% python3 -q
>>> import numpy as np
>>> np.set_printoptions(suppress=True, linewidth=120)
>>> mat = np.array([[2, -5, 3, 1, -1, -1, 8],
...     [-5, 6, 2, -3, 3, 5, 1],
...     [3, 2, -10, -4, -1, 3, 2],
...     [1, -3, -4, 6, 1, -2, -8],
...     [-1, 3, -1, 1, -8, -1, 1],
...     [-1, 5, 3, -2, -1, -6, -1],
...     [8, 1, 2, -8, 1, -1, -8]])
>>> mat
array([[  2,  -5,   3,   1,  -1,  -1,   8],
       [ -5,   6,   2,  -3,   3,   5,   1],
       [  3,   2, -10,  -4,  -1,   3,   2],
       [  1,  -3,  -4,   6,   1,  -2,  -8],
       [ -1,   3,  -1,   1,  -8,  -1,   1],
       [ -1,   5,   3,  -2,  -1,  -6,  -1],
       [  8,   1,   2,  -8,   1,  -1,  -8]])
>>> # symmetric
>>> u, g = mat[5], mat[6]
>>> u @ u
np.int64(77)
>>> p = (u @ g) / (u @ u) * u
>>> np.outer(u, g)
array([[ -8,  -1,  -2,   8,  -1,   1,   8],
       [ 40,   5,  10, -40,   5,  -5, -40],
       [ 24,   3,   6, -24,   3,  -3, -24],
       [-16,  -2,  -4,  16,  -2,   2,  16],
       [ -8,  -1,  -2,   8,  -1,   1,   8],
       [-48,  -6, -12,  48,  -6,   6,  48],
       [ -8,  -1,  -2,   8,  -1,   1,   8]])
>>> np.round(g - p, 2)
array([ 8.42, -1.08,  0.75, -7.17,  1.42,  1.49, -7.58])
>>> w, evecs = np.linalg.eigh(mat)
>>> np.round(np.linalg.eigvalsh(mat + 3 * np.eye(7)), 2)
array([-12.81,  -9.6 ,  -7.05,  -1.82,   3.58,  14.08,  16.63])
>>> np.round(evecs.T @ evecs, 2) + 0
array([[1., 0., 0., 0., 0., 0., 0.],
       [0., 1., 0., 0., 0., 0., 0.],
       [0., 0., 1., 0., 0., 0., 0.],
       [0., 0., 0., 1., 0., 0., 0.],
       [0., 0., 0., 0., 1., 0., 0.],
       [0., 0., 0., 0., 0., 1., 0.],
       [0., 0., 0., 0., 0., 0., 1.]])
>>> np.unique(w.round(6) + 0, return_counts=True)[1]
array([1, 1, 1, 1, 1, 1, 1])
>>> (w > 1e-8).sum(), (w < -1e-8).sum()
(np.int64(3), np.int64(4))
>>> round(float(w.sum()), 2), np.trace(mat)
(-18.0, np.int64(-18))
>>> np.round(np.abs(evecs[:, -1]), 2)
array([0.14, 0.62, 0.2 , 0.67, 0.05, 0.25, 0.23])
